$ python3 -q
>>> import numpy as np
>>> import numpy.linalg as la
>>> np.set_printoptions(precision=3, suppress=True, linewidth=200)
>>> mat = np.load("dump.npy")
>>> print(mat)
[[-10.    0.7   0.6]
 [ 12.   -0.6   1.7]
 [  4.   -1.4  -0.2]
 [ 12.    0.1   0. ]]
>>> # column 0 is much longer than the rest
>>> vec = np.array([2, 5, 2])
>>> h1 = np.maximum(mat @ vec, 0)
>>> print(np.flatnonzero(h1 > 1e-9))
[1 2 3]
>>> print(mat.T @ h1)
[589.2  -13.03  41.36]
>>> print(np.tanh(mat @ vec))
[-1.     1.     0.537  1.   ]
>>> hat = mat @ la.solve(mat.T @ mat, mat.T)
>>> print(np.diag(hat))
[0.567 0.968 0.8   0.665]
>>> print(np.round((np.eye(4) - hat) @ mat, 3) + 0)
[[0. 0. 0.]
 [0. 0. 0.]
 [0. 0. 0.]
 [0. 0. 0.]]
>>> print(la.matrix_rank(np.eye(4) - hat))
1
>>> print(hat)
[[ 0.567  0.118 -0.294 -0.381]
 [ 0.118  0.968  0.08   0.104]
 [-0.294  0.08   0.8   -0.259]
 [-0.381  0.104 -0.259  0.665]]
>>> vec = np.array([2, 2, 1])
>>> y = mat @ vec
>>> print(la.lstsq(mat, y)[0])
[2. 2. 1.]
>>> print(la.solve(mat.T @ mat, mat.T @ y))
[2. 2. 1.]
>>> rng = np.random.default_rng(372463)
>>> y = y + 0.02 * rng.normal(size=4)
>>> print(y)
[-17.97   24.509   4.992  24.22 ]
>>> coef, *_ = la.lstsq(mat, y)
>>> print([round(float(la.norm(la.solve(mat.T @ mat + lam * np.eye(3), mat.T @ y))), 2) for lam in (0, 1, 10, 100)])
[3.01, 2.51, 1.94, 1.56]
>>> print(coef.round())
[2. 2. 1.]
>>> print(np.round(la.norm(y - mat @ coef), 3))
0.026
